% ipython --no-banner

In [1]: import numpy as np

In [2]: np.set_printoptions(suppress=True, linewidth=100)

In [3]: mat = np.load("out6.npy")

In [4]: mat
Out[4]: 
array([[  1,  -4,  16, -64],
       [  1,  -3,   9, -27],
       [  1,  -2,   4,  -8],
       [  1,  -1,   1,  -1],
       [  1,   0,   0,   0]])

In [5]: x = np.array([-1, 3, -2, 2])

In [6]: y = mat @ x

In [7]: np.round(np.linalg.lstsq(mat, y)[0], 2)
Out[7]: array([-1.,  3., -2.,  2.])

In [8]: y
Out[8]: array([-173,  -82,  -31,   -8,   -1])

In [9]: rng = np.random.default_rng(391226)

In [10]: y = y + 0.02 * rng.normal(size=5)

In [11]: print(y.round(2))
[-172.96  -82.03  -31.     -8.     -1.  ]

In [12]: coef, *_ = np.linalg.lstsq(mat, y)

In [13]: np.round(mat.T @ (y - mat @ coef), 2) + 0
Out[13]: array([0., 0., 0., 0.])

In [14]: round(float(np.linalg.norm(y - mat @ coef)), 2)
Out[14]: 0.01

In [15]: q = mat.astype(float).copy()

In [16]: for j in range(4):
    ...:     q[:, j] -= q[:, :j] @ (q[:, :j].T @ q[:, j])
    ...:     q[:, j] /= np.linalg.norm(q[:, j])
    ...: 

In [17]: q.round(2) + 0
Out[17]: 
array([[ 0.45, -0.63,  0.53, -0.32],
       [ 0.45, -0.32, -0.27,  0.63],
       [ 0.45,  0.  , -0.53,  0.  ],
       [ 0.45,  0.32, -0.27, -0.63],
       [ 0.45,  0.63,  0.53,  0.32]])

In [18]: np.round(q.T @ q, 2) + 0
Out[18]: 
array([[1., 0., 0., 0.],
       [0., 1., 0., 0.],
       [0., 0., 1., 0.],
       [0., 0., 0., 1.]])

In [19]: labels = rng.permutation(4)

In [20]: out = mat[:, labels] * rng.choice([-1, 1], 4)

In [21]: print(out)
[[-16  -4  -1  64]
 [ -9  -3  -1  27]
 [ -4  -2  -1   8]
 [ -1  -1  -1   1]
 [  0   0  -1   0]]

In [22]: U, _, Vt = np.linalg.svd(mat.T @ out)

In [23]: np.round(np.linalg.lstsq(mat, out)[0], 2) + 0
Out[23]: 
array([[ 0.,  0., -1.,  0.],
       [ 0.,  1.,  0.,  0.],
       [-1.,  0.,  0.,  0.],
       [ 0.,  0.,  0., -1.]])

In [24]: np.round(U @ Vt, 2) + 0
Out[24]: 
array([[ 0.,  0., -1.,  0.],
       [ 0.,  1.,  0.,  0.],
       [-1.,  0.,  0.,  0.],
       [ 0.,  0.,  0., -1.]])

In [25]: labels
Out[25]: array([2, 1, 0, 3])

In [26]: U, sv, Vt = np.linalg.svd(mat)

In [27]: print(sv.round(2))
[72.55  3.67  1.14  0.33]

In [28]: out = U[:, :1] @ np.diag(sv[:1]) @ Vt[:1]

In [29]: print(np.linalg.matrix_rank(out))
1

In [30]: np.round(np.abs(mat - out).max(), 2)
Out[30]: np.float64(1.72)

In [31]: m1 = np.loadtxt("layer8.csv", delimiter=",")

In [32]: m1
Out[32]: 
array([[  1.,  -1.,   1.,  -1.],
       [  1.,   0.,   0.,   0.],
       [  1.,   1.,   1.,   1.],
       [  1.,   2.,   4.,   8.],
       [  1.,   3.,   9.,  27.],
       [  1.,   4.,  16.,  64.],
       [  1.,   5.,  25., 125.],
       [  1.,   6.,  36., 216.]])

In [33]: # column 3 is much longer than the rest

In [34]: P = m1 @ np.linalg.solve(m1.T @ m1, m1.T)

In [35]: np.round(np.trace(P), 2)
Out[35]: np.float64(4.0)

In [36]: print(P.round(2))
[[ 0.89  0.24 -0.06 -0.12 -0.05  0.06  0.09 -0.06]
 [ 0.24  0.37  0.33  0.18  0.01 -0.11 -0.11  0.09]
 [-0.06  0.33  0.42  0.31  0.12 -0.06 -0.11  0.06]
 [-0.12  0.18  0.31  0.31  0.23  0.12  0.01 -0.05]
 [-0.05  0.01  0.12  0.23  0.31  0.31  0.18 -0.12]
 [ 0.06 -0.11 -0.06  0.12  0.31  0.42  0.33 -0.06]
 [ 0.09 -0.11 -0.11  0.01  0.18  0.33  0.37  0.24]
 [-0.06  0.09  0.06 -0.05 -0.12 -0.06  0.24  0.89]]

In [37]: out = np.c_[m1[:, :3] @ np.array([[3, 0, 1], [2, 1, 2], [2, 1, 1]]), np.array([1, -9, 8, 7, -5, 2, -9, -9])]

In [38]: out
Out[38]: 
array([[ 3.,  0.,  0.,  1.],
       [ 3.,  0.,  1., -9.],
       [ 7.,  2.,  4.,  8.],
       [15.,  6.,  9.,  7.],
       [27., 12., 16., -5.],
       [43., 20., 25.,  2.],
       [63., 30., 36., -9.],
       [87., 42., 49., -9.]])

In [39]: print(np.round(np.linalg.lstsq(m1, out[:, 0])[0], 2) + 0)
[3. 2. 2. 0.]

In [40]: np.linalg.matrix_rank(out)
Out[40]: np.int64(4)

In [41]: np.round(np.linalg.norm(out - m1 @ np.linalg.lstsq(m1, out)[0], axis=0), 2) + 0
Out[41]: array([ 0.  ,  0.  ,  0.  , 14.98])

In [42]: x = np.array([0, -1, -3, -3])

In [43]: y = m1 @ x

In [44]: coef, lr = np.zeros(4), 1 / np.linalg.norm(m1, 2) ** 2

In [45]: for i in range(25):
    ...:     coef -= lr * m1.T @ (m1 @ coef - y)
    ...:     if i % 5 == 0: print(i, round(np.linalg.norm(m1 @ coef - y), 2))
    ...: 
0 21.42
5 21.31
10 21.2
15 21.09
20 20.98

In [46]: coef.round(2)
Out[46]: array([-0.03, -0.14, -0.69, -3.45])

In [47]: labels = rng.permutation(4)

In [48]: out = m1[:, labels] * rng.choice([-1, 1], 4)

In [49]: out
Out[49]: 
array([[   1.,    1.,    1.,    1.],
       [  -0.,    0.,   -0.,    1.],
       [  -1.,    1.,   -1.,    1.],
       [  -2.,    4.,   -8.,    1.],
       [  -3.,    9.,  -27.,    1.],
       [  -4.,   16.,  -64.,    1.],
       [  -5.,   25., -125.,    1.],
       [  -6.,   36., -216.,    1.]])

In [50]: U, _, Vt = np.linalg.svd(m1.T @ out)

In [51]: np.round(U @ Vt, 2) + 0
Out[51]: 
array([[ 0.,  0.,  0.,  1.],
       [-1.,  0.,  0.,  0.],
       [ 0.,  1.,  0.,  0.],
       [ 0.,  0., -1.,  0.]])

In [52]: np.round(np.linalg.lstsq(m1, out)[0], 2) + 0
Out[52]: 
array([[ 0.,  0.,  0.,  1.],
       [-1.,  0.,  0.,  0.],
       [ 0.,  1.,  0.,  0.],
       [ 0.,  0., -1.,  0.]])

In [53]: sv = 3 * 0.9 ** np.arange(6)

In [54]: q, _ = np.linalg.qr(np.array([[0.5, -0.2, 0.0, 1.0, -0.6, 0.8],
    ...:     [1.0, -2.4, -0.6, -2.1, 0.6, 0.7],
    ...:     [-0.5, 0.2, -0.3, 0.6, 0.9, 1.1],
    ...:     [0.3, 0.5, 0.2, 1.3, 0.0, 0.5],
    ...:     [0.2, -0.5, -0.7, -0.6, 0.6, 0.1],
    ...:     [2.0, -0.7, -1.7, 0.6, 0.8, 1.8]]))

In [55]: X = rng.normal(size=(25, 6)) * sv @ q

In [56]: print(X.round(2) + 0)
[[ 1.26  0.5   0.6  -0.28 -1.12 -1.18]
 [ 2.53  3.71  1.57  1.78 -1.5   0.62]
 [ 2.46 -0.87 -4.91  3.29 -1.15 -0.39]
 [ 0.48  4.83  1.75 -4.7  -0.13  3.78]
 [ 0.   -5.05  1.43  1.79 -3.23 -0.35]
 [ 0.52  5.84 -2.11 -0.39 -2.73 -1.92]
 [ 0.14 -0.82 -3.76  0.3  -0.22 -0.98]
 [-0.25 -2.34  1.51 -1.02  0.37  0.62]
 [-3.22 -2.38  3.97  0.68  0.68  2.92]
 [-1.41 -0.91  2.5   2.13  0.77 -2.1 ]
 [ 0.67 -1.21  1.69  4.89  5.13 -0.38]
 [-1.77 -3.25  2.94  3.27 -5.63  1.01]
 [ 1.55  1.88 -2.83  2.39  0.36 -2.31]
 [-2.91  0.07  1.11 -1.44  0.19 -1.16]
 [ 0.53 -1.02 -0.4   4.76  0.14 -2.93]
 [-1.43  4.51  2.56 -6.21  0.16  2.98]
 [ 5.5   3.85 -1.24  0.15 -2.66 -1.55]
 [-0.19 -2.96  0.05  1.2   0.23 -1.36]
 [ 4.5   1.54  3.12  1.96 -0.56  0.45]
 [ 0.62  2.16 -3.71 -5.82  1.57  3.06]
 [ 3.8   2.12 -5.29  6.06  0.15 -1.01]
 [-2.78 -2.22 -0.64 -3.49 -2.86  1.89]
 [ 3.9   2.77 -4.09 -0.92  1.64 -1.83]
 [-0.6  -1.04  1.33 -0.42  2.43 -1.  ]
 [-2.4  -2.3  -2.19 -0.85 -2.79  0.74]]

In [57]: basis = X[[16, 20]].astype(float)

In [58]: for _ in range(5):
    ...:     labels = np.linalg.norm(X[:, None] - basis, axis=-1).argmin(axis=1)
    ...:     basis = np.array([X[labels == j].mean(axis=0) for j in range(2)])
    ...: 

In [59]: labels
Out[59]: array([0, 1, 1, 0, 0, 1, 1, 0, 0, 0, 1, 0, 1, 0, 1, 0, 1, 0, 0, 0, 1, 0, 1, 0, 0])

In [60]: print(np.bincount(labels))
[15 10]

In [61]: np.round(basis[1] - basis[0], 2)
Out[61]: array([ 2.83,  2.21, -3.23,  3.11,  0.58, -1.95])

In [62]: P = X @ np.linalg.solve(X.T @ X, X.T)

In [63]: print(np.round(P @ X[:, 3], 2))
[-0.28  1.78  3.29 -4.7   1.79 -0.39  0.3  -1.02  0.68  2.13  4.89  3.27  2.39 -1.44  4.76 -6.21
  0.15  1.2   1.96 -5.82  6.06 -3.49 -0.92 -0.42 -0.85]

In [64]: np.linalg.matrix_rank(np.eye(25) - P)
Out[64]: np.int64(19)

In [65]: np.round(np.linalg.eigvalsh(P), 2) + 0
Out[65]: 
array([0., 0., 0., 0., 0., 0., 0., 0., 0., 0., 0., 0., 0., 0., 0., 0., 0., 0., 0., 1., 1., 1., 1.,
       1., 1.])

In [66]: Ac = (X - X.mean(axis=0)) / X.std(axis=0)

In [67]: np.round(Ac.std(axis=0), 2)
Out[67]: array([1., 1., 1., 1., 1., 1.])

In [68]: coef = np.linalg.lstsq(np.delete(Ac, 1, axis=1), Ac[:, 1])[0]

In [69]: round(1 - np.var(Ac[:, 1] - np.delete(Ac, 1, axis=1) @ coef), 2)
Out[69]: np.float64(0.51)

In [70]: print(np.abs(coef).argmax())
0

In [71]: labels = rng.permutation(6)

In [72]: out = X[:, labels] * rng.choice([-1, 1], 6)

In [73]: print(out.round(2) + 0)
[[ 1.18  0.6   0.28 -1.26 -0.5  -1.12]
 [-0.62  1.57 -1.78 -2.53 -3.71 -1.5 ]
 [ 0.39 -4.91 -3.29 -2.46  0.87 -1.15]
 [-3.78  1.75  4.7  -0.48 -4.83 -0.13]
 [ 0.35  1.43 -1.79  0.    5.05 -3.23]
 [ 1.92 -2.11  0.39 -0.52 -5.84 -2.73]
 [ 0.98 -3.76 -0.3  -0.14  0.82 -0.22]
 [-0.62  1.51  1.02  0.25  2.34  0.37]
 [-2.92  3.97 -0.68  3.22  2.38  0.68]
 [ 2.1   2.5  -2.13  1.41  0.91  0.77]
 [ 0.38  1.69 -4.89 -0.67  1.21  5.13]
 [-1.01  2.94 -3.27  1.77  3.25 -5.63]
 [ 2.31 -2.83 -2.39 -1.55 -1.88  0.36]
 [ 1.16  1.11  1.44  2.91 -0.07  0.19]
 [ 2.93 -0.4  -4.76 -0.53  1.02  0.14]
 [-2.98  2.56  6.21  1.43 -4.51  0.16]
 [ 1.55 -1.24 -0.15 -5.5  -3.85 -2.66]
 [ 1.36  0.05 -1.2   0.19  2.96  0.23]
 [-0.45  3.12 -1.96 -4.5  -1.54 -0.56]
 [-3.06 -3.71  5.82 -0.62 -2.16  1.57]
 [ 1.01 -5.29 -6.06 -3.8  -2.12  0.15]
 [-1.89 -0.64  3.49  2.78  2.22 -2.86]
 [ 1.83 -4.09  0.92 -3.9  -2.77  1.64]
 [ 1.    1.33  0.42  0.6   1.04  2.43]
 [-0.74 -2.19  0.85  2.4   2.3  -2.79]]

In [74]: U, _, Vt = np.linalg.svd(X.T @ out)

In [75]: np.round(np.linalg.lstsq(X, out)[0], 2) + 0
Out[75]: 
array([[ 0.,  0.,  0., -1.,  0.,  0.],
       [ 0.,  0.,  0.,  0., -1.,  0.],
       [ 0.,  1.,  0.,  0.,  0.,  0.],
       [ 0.,  0., -1.,  0.,  0.,  0.],
       [ 0.,  0.,  0.,  0.,  0.,  1.],
       [-1.,  0.,  0.,  0.,  0.,  0.]])
